% ipython --no-banner

In [1]: import numpy as np

In [2]: np.set_printoptions(precision=2, suppress=True, linewidth=100)

In [3]: data = np.loadtxt("mat.csv", delimiter=",")

In [4]: data
Out[4]: 
array([[ 1.,  0.,  0.,  0.],
       [ 0.,  0.,  2.,  0.],
       [ 0.,  1.,  2.,  1.],
       [ 0.,  1.,  1., -2.]])

In [5]: u = np.array([-2, 2, 2, 0])

In [6]: M2 = data + np.outer(u, np.eye(4)[2])

In [7]: np.linalg.matrix_rank(M2 - data)
Out[7]: np.int64(1)

In [8]: np.linalg.matrix_rank(np.linalg.inv(M2) - np.linalg.inv(data), tol=1e-8)
Out[8]: np.int64(1)

In [9]: rng = np.random.default_rng(29)

In [10]: labels = rng.permutation(4)

In [11]: M2 = data[:, labels] * rng.choice([-1, 1], 4)

In [12]: M2
Out[12]: 
array([[ 0., -0.,  1.,  0.],
       [ 0., -2.,  0.,  0.],
       [ 1., -2.,  0.,  1.],
       [-2., -1.,  0.,  1.]])

In [13]: Uu, _, Vt = np.linalg.svd(data.T @ M2)

In [14]: np.round(Uu @ Vt, 2) + 0
Out[14]: 
array([[ 0.,  0.,  1.,  0.],
       [ 0.,  0.,  0.,  1.],
       [ 0., -1.,  0.,  0.],
       [ 1.,  0.,  0.,  0.]])

In [15]: round(np.linalg.norm(data[1] - data[3]), 2)
Out[15]: np.float64(2.45)

In [16]: round(float(np.linalg.norm(data) ** 2 / np.linalg.norm(data, 2) ** 2), 2)
Out[16]: 1.68

In [17]: M2 = data / np.linalg.norm(data, axis=1, keepdims=True)

In [18]: G = M2 @ M2.T

In [19]: np.argwhere(np.triu(np.abs(G) > 0.95, 1))
Out[19]: array([], shape=(0, 2), dtype=int64)

In [20]: (G - 2 * np.eye(4)).round(6).argmax(axis=1)
Out[20]: array([1, 2, 1, 1])

In [21]: G[2]
Out[21]: array([0.  , 0.82, 1.  , 0.17])

In [22]: np.linalg.norm(M2, axis=1)
Out[22]: array([1., 1., 1., 1.])

In [23]: M2 = np.linalg.inv(data)

In [24]: M2
Out[24]: 
array([[ 1.  ,  0.  ,  0.  ,  0.  ],
       [ 0.  , -0.83,  0.67,  0.33],
       [ 0.  ,  0.5 ,  0.  ,  0.  ],
       [-0.  , -0.17,  0.33, -0.33]])

In [25]: (np.abs(M2) > 1e-9).astype(int)
Out[25]: 
array([[1, 0, 0, 0],
       [0, 1, 1, 1],
       [0, 1, 0, 0],
       [0, 1, 1, 1]])

In [26]: round(np.linalg.slogdet(data)[0], 2)
Out[26]: np.float64(1.0)

In [27]: np.linalg.det(data) * M2
Out[27]: 
array([[ 6.,  0.,  0.,  0.],
       [ 0., -5.,  4.,  2.],
       [ 0.,  3.,  0.,  0.],
       [-0., -1.,  2., -2.]])

In [28]: np.round(np.linalg.cond(data), 2)
Out[28]: np.float64(3.84)

In [29]: round(float(np.linalg.det(data) * np.linalg.det(M2)), 2)
Out[29]: 1.0
